$ python3 -q
>>> import numpy as np
>>> np.set_printoptions(suppress=True, linewidth=100)
>>> mat = np.array([[2, 0, 0], [0, 1, 0], [0, 0, 0]])
>>> np.argsort(-np.linalg.norm(mat, axis=0).round(6), kind="stable")[:3]
array([0, 1, 2])
>>> x = np.array([-9, 3, 7])
>>> h1 = np.maximum(mat @ x, 0)
>>> np.flatnonzero(h1 > 1e-9)
array([1])
>>> mat.T @ h1
array([0, 3, 0])
>>> np.round(np.tanh(mat @ x), 2)
array([-1.,  1.,  0.])
>>> np.maximum(mat @ x, 0) - np.maximum(-mat @ x, 0)
array([-18,   3,   0])
>>> ev, V = np.linalg.eigh(mat)
>>> x = np.array([2, 2, 0])
>>> np.abs(mat).sum(axis=1).max(), np.abs(ev).max()
(np.int64(2), np.float64(2.0))
>>> (np.sign(V[:, -1].round(6)) == np.sign(V[0, -1].round(6))).astype(int)
array([1, 0, 0])
>>> x @ mat @ x / (x @ x), ev[0], ev[-1]
(np.float64(1.5), np.float64(0.0), np.float64(2.0))
>>> np.round(np.sort(np.linalg.eigvals(mat).real), 2)
array([0., 1., 2.])
>>> mat @ mat
array([[4, 0, 0],
       [0, 1, 0],
       [0, 0, 0]])
>>> round(float(np.linalg.det(mat)), 2)
0.0
>>> np.flatnonzero(np.linalg.matrix_power((mat != 0) + (mat.T != 0) + np.eye(3), 3)[1])
array([1])
>>> (np.linalg.matrix_power((mat != 0) + (mat.T != 0) + np.eye(3), 3) > 0).astype(int)
array([[1, 0, 0],
       [0, 1, 0],
       [0, 0, 1]])
>>> rng = np.random.default_rng(220)
>>> th = rng.uniform(0, 2 * np.pi, 14)
>>> Q, _ = np.linalg.qr(np.array([[1.4, 1.1], [1.2, -0.5], [0.3, -1.4]]))
>>> E = 10 * np.c_[np.cos(th), np.sin(th)] @ Q.T
>>> E.round(2)
array([[-8.89, -2.61,  3.77],
       [ 1.25, -6.08, -7.84],
       [-8.92, -2.85,  3.52],
       [-8.93, -3.73,  2.53],
       [ 7.89, -0.14, -6.14],
       [-5.34,  3.3 ,  7.78],
       [ 3.91,  7.42,  5.45],
       [-8.13, -5.81, -0.43],
       [-8.34, -0.76,  5.46],
       [ 0.09, -6.58, -7.53],
       [ 7.34, -1.01, -6.71],
       [ 5.53, -3.12, -7.72],
       [-8.01, -0.08,  5.98],
       [ 7.32, -1.05, -6.73]])
>>> cen = E - E.mean(axis=1)
Traceback (most recent call last):
  File "<python-input-25>", line 1, in <module>
    cen = E - E.mean(axis=1)
          ~~^~~~~~~~~~~~~~~~
ValueError: operands could not be broadcast together with shapes (14,3) (14,) 
>>> cen = E - E.mean(axis=0)
>>> left, sv, VT = np.linalg.svd(cen, full_matrices=False)
>>> np.linalg.matrix_rank(cen)
np.int64(2)
>>> np.round(VT[0] * np.sign(VT[0, np.abs(VT[0]).argmax()]), 2)
array([ 0.76, -0.06, -0.65])
>>> np.searchsorted(np.cumsum(sv ** 2) / (sv ** 2).sum(), 0.9) + 1
np.int64(2)
>>> np.abs(left[:, 0]).argmax()
np.int64(10)
>>> W0 = np.diag(np.array([-3, -2, 2]))
>>> W0
array([[-3,  0,  0],
       [ 0, -2,  0],
       [ 0,  0,  2]])
>>> W = np.array([[-2, -4], [-3, 4], [-3, -2]])
>>> c = np.array([2, 1])
>>> H = np.maximum(W0 @ W + c, 0)
>>> (H > 0).astype(int)
array([[1, 1],
       [1, 0],
       [0, 0]])
>>> basis = np.array([[-1, -1], [3, 3]])
>>> H @ basis
array([[31, 31],
       [-8, -8],
       [ 0,  0]])
>>> Y = np.array([[-1, 1, -1], [3, 0, 1], [-2, -2, 2]])
>>> basis = np.array([[-3]])
>>> arr = np.block([[Y, np.array([[-4], [-8], [-8]])], [np.zeros((1, 3)), basis]])
>>> arr
array([[-1.,  1., -1., -4.],
       [ 3.,  0.,  1., -8.],
       [-2., -2.,  2., -8.],
       [ 0.,  0.,  0., -3.]])
>>> np.kron(np.eye(2, dtype=int), mat)
array([[2, 0, 0, 0, 0, 0],
       [0, 1, 0, 0, 0, 0],
       [0, 0, 0, 0, 0, 0],
       [0, 0, 0, 2, 0, 0],
       [0, 0, 0, 0, 1, 0],
       [0, 0, 0, 0, 0, 0]])
>>> np.poly(mat)
array([ 1., -3.,  2.,  0.])
>>> round(np.linalg.det(mat[::-1]), 2)
np.float64(0.0)
>>> round(np.linalg.eigvals(mat).sum().real, 2)
np.float64(3.0)
>>> ev, V = np.linalg.eig(arr)
>>> ev.round(2)
array([-2.16,  2.39,  0.77, -3.  ])
>>> np.round(np.sort(np.linalg.eigvals(arr.T)), 2)
array([-3.  , -2.16,  0.77,  2.39])
>>> round(float(np.prod(ev)), 2)
12.0
>>> np.round(np.sort(np.linalg.eigvals(np.linalg.inv(arr))), 2)
array([-0.46, -0.33,  0.42,  1.29])
>>> np.round(arr @ V[:, 0] - ev[0] * V[:, 0], 2) + 0
array([0., 0., 0., 0.])
